$ ipython --no-banner

In [1]: import numpy as np

In [2]: from numpy import linalg as LA

In [3]: np.set_printoptions(precision=3, suppress=True, linewidth=200)

In [4]: rd = lambda a: np.round(a, 3) + 0

In [5]: E = np.load("arr.npy")

In [6]: rd(E)
Out[6]: 
array([[ 0.041, -0.041, -0.014,  0.149,  0.122],
       [-0.041,  0.041,  0.014, -0.149, -0.122],
       [-0.014,  0.014,  0.005, -0.05 , -0.041],
       [ 0.149, -0.149, -0.05 ,  0.548,  0.448],
       [ 0.122, -0.122, -0.041,  0.448,  0.367]])

In [7]: # symmetric

In [8]: rd(LA.eigvals(E))
Out[8]: array([0., 1., 0., 0., 0.])

In [9]: rd(LA.det(2 * E)), rd(LA.det(E))
Out[9]: (np.float64(0.0), np.float64(0.0))

In [10]: np.einsum("ii->", E)
Out[10]: np.float64(1.0)

In [11]: rd(np.trace(LA.pinv(E) @ E))
Out[11]: np.float64(1.0)

In [12]: np.unique(E.round(6), axis=0).shape
Out[12]: (5, 5)

In [13]: LA.cond(E) > 100
Out[13]: np.True_

In [14]: rd(LA.norm(E, 2) / LA.norm(E))
Out[14]: np.float64(1.0)

In [15]: [round(float(x), 3) for x in LA.svd(E, compute_uv=False)[:3]]
Out[15]: [1.0, 0.0, 0.0]

In [16]: feats = np.loadtxt("run10.csv", delimiter=",")

In [17]: feats
Out[17]: 
array([[-3.,  5.,  2.,  2.],
       [-5., -5.,  4.,  0.],
       [-5., -5.,  4.,  0.],
       [ 0.,  0.,  0.,  0.],
       [ 0., 10., -2.,  3.],
       [ 0., 10., -8., -4.],
       [-3.,  5., -4., -5.],
       [-3.,  5.,  2.,  2.],
       [ 0., 10., -2.,  3.],
       [ 0., 10., -8., -4.],
       [ 0.,  0.,  0.,  0.],
       [ 0.,  0.,  0.,  0.],
       [ 0., 10., -8., -4.],
       [ 0.,  0.,  0.,  0.],
       [-3.,  5.,  2.,  2.],
       [-3.,  5.,  2.,  2.],
       [-3.,  5., -4., -5.],
       [ 0.,  0.,  0.,  0.]])

In [18]: # row 2 repeats row 1

In [19]: cen = feats - feats.mean(axis=0)

In [20]: U, sv, VT = LA.svd(cen, full_matrices=False)

In [21]: rd((sv ** 2).sum() ** 2 / (sv ** 4).sum())
Out[21]: np.float64(1.722)

In [22]: rd(cen.mean(axis=0))
Out[22]: array([0., 0., 0., 0.])

In [23]: np.abs(U[:, 0]).argmax()
Out[23]: np.int64(1)

In [24]: x = np.array([1, -2, 2, -3, 3])

In [25]: rd(LA.eigvalsh(2 * E - np.eye(5)))
Out[25]: array([-1., -1., -1., -1.,  1.])

In [26]: rd(np.eye(5) - E)
Out[26]: 
array([[ 0.959,  0.041,  0.014, -0.149, -0.122],
       [ 0.041,  0.959, -0.014,  0.149,  0.122],
       [ 0.014, -0.014,  0.995,  0.05 ,  0.041],
       [-0.149,  0.149,  0.05 ,  0.452, -0.448],
       [-0.122,  0.122,  0.041, -0.448,  0.633]])
